$ python3 -q
>>> import numpy as np
>>> np.set_printoptions(precision=3, suppress=True, linewidth=140, legacy="1.25")
>>> A = np.array([[2.0, 0.0, 0.0, 2.0, 0.0, 3.0, 1.0],
...     [0.0, 1.0, 1.0, 2.0, 0.0, 3.0, 1.0],
...     [1.0, 2.0, 1.0, 0.0, 0.0, 5.0, 2.0],
...     [0.0, 2.0, 0.0, 1.0, 1.0, 1.0, 2.0],
...     [1.0, 1.0, 2.0, 0.0, 1.0, 2.0, 1.0],
...     [0.0, 0.0, 0.0, 0.0, 0.0, 1.0, 3.0],
...     [0.0, 0.0, 0.0, 0.0, 0.0, 2.0, 2.0]])
>>> (A - A.T) / 2
array([[ 0. ,  0. , -0.5,  1. , -0.5,  1.5,  0.5],
       [ 0. ,  0. , -0.5,  0. , -0.5,  1.5,  0.5],
       [ 0.5,  0.5,  0. ,  0. , -1. ,  2.5,  1. ],
       [-1. ,  0. ,  0. ,  0. ,  0.5,  0.5,  1. ],
       [ 0.5,  0.5,  1. , -0.5,  0. ,  1. ,  0.5],
       [-1.5, -1.5, -2.5, -0.5, -1. ,  0. ,  0.5],
       [-0.5, -0.5, -1. , -1. , -0.5, -0.5,  0. ]])
>>> np.allclose(A @ A.T, A.T @ A)
False
>>> x = np.array([1, 2, 0, 0, 2, 2, 2])
>>> target = A @ x
>>> c, lr = np.zeros(7), 1 / np.linalg.norm(A, 2) ** 2
>>> for i in range(20):
...     c -= lr * A.T @ (A @ c - target)
...     if i % 5 == 0: print(i, round(np.linalg.norm(A @ c - target), 3))
... 
0 4.546
5 3.116
10 2.321
15 1.848
>>> c
array([0.587, 1.766, 0.639, 0.253, 0.902, 1.992, 2.116])
>>> np.round(np.linalg.cond(A), 3)
27.122
>>> np.linalg.norm(A, axis=1)
array([4.243, 4.   , 5.916, 3.317, 3.464, 3.162, 2.828])
>>> np.linalg.norm(A, axis=0)
array([2.449, 3.162, 2.449, 3.   , 1.414, 7.28 , 4.899])
>>> np.round(np.linalg.norm(A, 2), 3)
9.167
>>> A[1] @ A[4]
10.0
>>> np.linalg.norm(A, axis=1).argmax()
2
>>> round(float(np.linalg.norm(A[1], 1)), 3), np.round(np.linalg.norm(A[1], np.inf), 3)
(8.0, 3.0)
>>> np.round(np.linalg.norm(A) ** 2 / np.linalg.norm(A, 2) ** 2, 3)
1.309
>>> np.round(np.linalg.norm(A[1] - A[4]), 3)
2.828
